$ python -q
>>> import numpy as np
>>> from numpy import linalg as LA
>>> np.set_printoptions(suppress=True, linewidth=140)
>>> rd = lambda a: np.round(a, 4) + 0
>>> J = np.loadtxt("layer12.csv", delimiter=",")
>>> J
array([[0., 1., 1., 0.],
       [1., 0., 1., 0.],
       [1., 1., 0., 1.],
       [0., 0., 1., 0.]])
>>> x = np.array([7, 2, 6, 6])
>>> np.einsum("ij,j->i", J, x)
array([ 8., 13., 15.,  6.])
>>> J @ np.ones(4)
array([2., 2., 3., 1.])
>>> J @ x
array([ 8., 13., 15.,  6.])
>>> J * x
array([[0., 2., 6., 0.],
       [7., 0., 6., 0.],
       [7., 2., 0., 6.],
       [0., 0., 6., 0.]])
>>> np.sign((J @ x).round(6))
array([1., 1., 1., 1.])
>>> X = np.load("mat.npy")
>>> X
array([[1, 0, 0, 0, 0, 0],
       [0, 1, 0, 0, 0, 0],
       [0, 0, 0, 0, 0, 1],
       [0, 0, 0, 0, 1, 0],
       [0, 0, 1, 0, 0, 0],
       [0, 0, 0, 1, 0, 0]])
>>> LA.matrix_power(X, 3)
array([[1, 0, 0, 0, 0, 0],
       [0, 1, 0, 0, 0, 0],
       [0, 0, 0, 0, 1, 0],
       [0, 0, 0, 0, 0, 1],
       [0, 0, 0, 1, 0, 0],
       [0, 0, 1, 0, 0, 0]])
>>> np.allclose(X, X.T)
False
>>> (X + X.T) / 2
array([[1. , 0. , 0. , 0. , 0. , 0. ],
       [0. , 1. , 0. , 0. , 0. , 0. ],
       [0. , 0. , 0. , 0. , 0.5, 0.5],
       [0. , 0. , 0. , 0. , 0.5, 0.5],
       [0. , 0. , 0.5, 0.5, 0. , 0. ],
       [0. , 0. , 0.5, 0.5, 0. , 0. ]])
>>> rd(np.sort(np.abs(LA.eigvals(X))))
array([1., 1., 1., 1., 1., 1.])
>>> np.einsum("ij,ji->", J, J)
np.float64(8.0)
>>> np.kron(np.eye(2, dtype=int), J)
array([[0., 1., 1., 0., 0., 0., 0., 0.],
       [1., 0., 1., 0., 0., 0., 0., 0.],
       [1., 1., 0., 1., 0., 0., 0., 0.],
       [0., 0., 1., 0., 0., 0., 0., 0.],
       [0., 0., 0., 0., 0., 1., 1., 0.],
       [0., 0., 0., 0., 1., 0., 1., 0.],
       [0., 0., 0., 0., 1., 1., 0., 1.],
       [0., 0., 0., 0., 0., 0., 1., 0.]])
>>> rd(LA.det(J.T))
np.float64(1.0)
>>> rd(LA.det(2 * J)), rd(LA.det(J))
(np.float64(16.0), np.float64(1.0))
>>> other = LA.inv(X)
>>> rd(LA.det(X) * LA.det(other))
np.float64(1.0)
>>> X @ other
array([[1., 0., 0., 0., 0., 0.],
       [0., 1., 0., 0., 0., 0.],
       [0., 0., 1., 0., 0., 0.],
       [0., 0., 0., 1., 0., 0.],
       [0., 0., 0., 0., 1., 0.],
       [0., 0., 0., 0., 0., 1.]])
>>> rd(LA.slogdet(X)[0])
np.float64(-1.0)
>>> (np.abs(other) > 1e-9).astype(int)
array([[1, 0, 0, 0, 0, 0],
       [0, 1, 0, 0, 0, 0],
       [0, 0, 0, 0, 1, 0],
       [0, 0, 0, 0, 0, 1],
       [0, 0, 0, 1, 0, 0],
       [0, 0, 1, 0, 0, 0]])
>>> rd(LA.det(X) * other)
array([[-1.,  0.,  0.,  0.,  0.,  0.],
       [ 0., -1.,  0.,  0.,  0.,  0.],
       [ 0.,  0.,  0.,  0., -1.,  0.],
       [ 0.,  0.,  0.,  0.,  0., -1.],
       [ 0.,  0.,  0., -1.,  0.,  0.],
       [ 0.,  0., -1.,  0.,  0.,  0.]])
>>> other
array([[1., 0., 0., 0., 0., 0.],
       [0., 1., 0., 0., 0., 0.],
       [0., 0., 0., 0., 1., 0.],
       [0., 0., 0., 0., 0., 1.],
       [0., 0., 0., 1., 0., 0.],
       [0., 0., 1., 0., 0., 0.]])
>>> W0 = np.array([[5, 6, 4, 0, 4],
...     [6, 8, 4, 0, 4],
...     [4, 4, 5, 2, 5],
...     [0, 0, 2, 4, 2],
...     [4, 4, 5, 2, 5]])
>>> other = X / LA.norm(X, axis=1, keepdims=True)
>>> cov = other @ other.T
>>> (np.abs(cov) > 0.9).astype(int)
array([[1, 0, 0, 0, 0, 0],
       [0, 1, 0, 0, 0, 0],
       [0, 0, 1, 0, 0, 0],
       [0, 0, 0, 1, 0, 0],
       [0, 0, 0, 0, 1, 0],
       [0, 0, 0, 0, 0, 1]])
>>> np.degrees(np.arccos(np.clip(cov[0, 5], -1, 1)))
np.float64(90.0)
>>> (cov - 2 * np.eye(6)).round(6).argmax(axis=1)
array([1, 0, 0, 0, 0, 0])
>>> left, sig, Vh = LA.svd(W0)
>>> rd(sig)
array([19.6337,  5.7311,  1.6352,  0.    ,  0.    ])
>>> np.argmax(sig[:-1] / (sig[1:] + 1e-6)) + 1
np.int64(3)
>>> other = left[:, :3] @ np.diag(sig[:3]) @ Vh[:3]
>>> LA.matrix_rank(other)
np.int64(3)
>>> rd(np.abs(W0 - other).max())
np.float64(0.0)
>>> rd(LA.norm(W0 - other) / LA.norm(W0))
np.float64(0.0)
>>> LA.matrix_rank(W0, rtol=0.05)
np.int64(3)
>>> rd(LA.norm(W0 - other, 2)), rd(sig[3])
(np.float64(0.0), np.float64(0.0))
>>> rd(np.trace(LA.pinv(W0) @ W0))
np.float64(3.0)
>>> np.unique(W0.round(6), axis=0).shape
(4, 5)
>>> LA.lstsq(W0[:-1].T, W0[-1])[2]
np.int32(3)
>>> rng = np.random.default_rng(303291)
>>> labels = rng.integers(0, 3, 5)
>>> m1 = np.array([[-1, -3, 0, 0, 3],
...     [4, -9, 4, -3, -3],
...     [-8, 6, -6, -8, 1],
...     [-7, -9, -2, 2, -6],
...     [9, -6, -1, 2, -4]]) * (labels[:, None] == labels)
>>> m1
array([[-1,  0,  0,  0,  3],
       [ 0, -9,  0,  0,  0],
       [-8,  0, -6,  0,  1],
       [ 0,  0,  0,  2,  0],
       [ 9,  0, -1,  0, -4]])
>>> left, sig = LA.svd(m1)
Traceback (most recent call last):
  File "<python-input-51>", line 1, in <module>
    left, sig = LA.svd(m1)
    ^^^^^^^^^
ValueError: too many values to unpack (expected 2)
>>> left, sig, Vh = LA.svd(m1, full_matrices=False)
>>> (sig > 1e-8).sum()
np.int64(5)
>>> np.abs(left[:, 0]).round(6).argmax()
np.int64(2)
>>> rd(left.T @ m1 @ Vh.T)
array([[13.1396,  0.    ,  0.    ,  0.    ,  0.    ],
       [ 0.    ,  9.    ,  0.    ,  0.    ,  0.    ],
       [ 0.    ,  0.    ,  5.6213,  0.    ,  0.    ],
       [ 0.    ,  0.    ,  0.    ,  2.1797,  0.    ],
       [ 0.    ,  0.    ,  0.    ,  0.    ,  2.    ]])
>>> left.shape, sig.shape, Vh.shape
((5, 5), (5,), (5, 5))
>>> labels = rng.permutation(5)
>>> labels
array([2, 3, 4, 1, 0])
>>> other = m1[labels][:, labels]
>>> np.diag(other)
array([-6,  2, -4, -9, -1])
>>> other
array([[-6,  0,  1,  0, -8],
       [ 0,  2,  0,  0,  0],
       [-1,  0, -4,  0,  9],
       [ 0,  0,  0, -9,  0],
       [ 0,  0,  3,  0, -1]])
>>> rd(np.sort(np.abs(LA.eigvals(other))))
array([2.    , 3.1066, 7.1989, 7.1989, 9.    ])
>>> np.allclose(other, m1)
False
>>> rd(LA.det(other)), rd(LA.det(m1[labels]))
(np.float64(-2898.0), np.float64(2898.0))
>>> x = np.array([-3, -3, 1, 1, 3])
>>> rhs = m1 @ x
>>> c, lr = np.zeros(5), 1 / LA.norm(m1, 2) ** 2
>>> for i in range(300):
...     c -= lr * m1.T @ (m1 @ c - rhs)
...     if i % 50 == 0: print(i, round(LA.norm(m1 @ c - rhs), 4))
... 
0 18.9002
50 0.7601
100 0.2193
150 0.0646
200 0.0193
250 0.0058
>>> rd(c)
array([-3.0001, -3.    ,  1.0001,  0.9991,  2.9998])
>>> LA.matrix_power(m1, 4)
array([[ 1144,     0,  -339,     0,  -948],
       [    0,  6561,     0,     0,     0],
       [ 5353,     0,   690,     0, -3593],
       [    0,     0,     0,    16,     0],
       [-1940,     0,   881,     0,  1979]])
>>> np.trace(m1)
np.int64(-18)
>>> (m1 - m1.T) / 2
array([[ 0.,  0.,  4.,  0., -3.],
       [ 0.,  0.,  0.,  0.,  0.],
       [-4.,  0.,  0.,  0.,  1.],
       [ 0.,  0.,  0.,  0.,  0.],
       [ 3.,  0., -1.,  0.,  0.]])
>>> np.allclose(m1 @ m1.T, m1.T @ m1)
False
>>> m1 @ m1
array([[ 28,   0,  -3,   0, -15],
       [  0,  81,   0,   0,   0],
       [ 65,   0,  35,   0, -34],
       [  0,   0,   0,   4,   0],
       [-37,   0,  10,   0,  42]])
>>> rd(LA.det(m1))
np.float64(-2898.0)
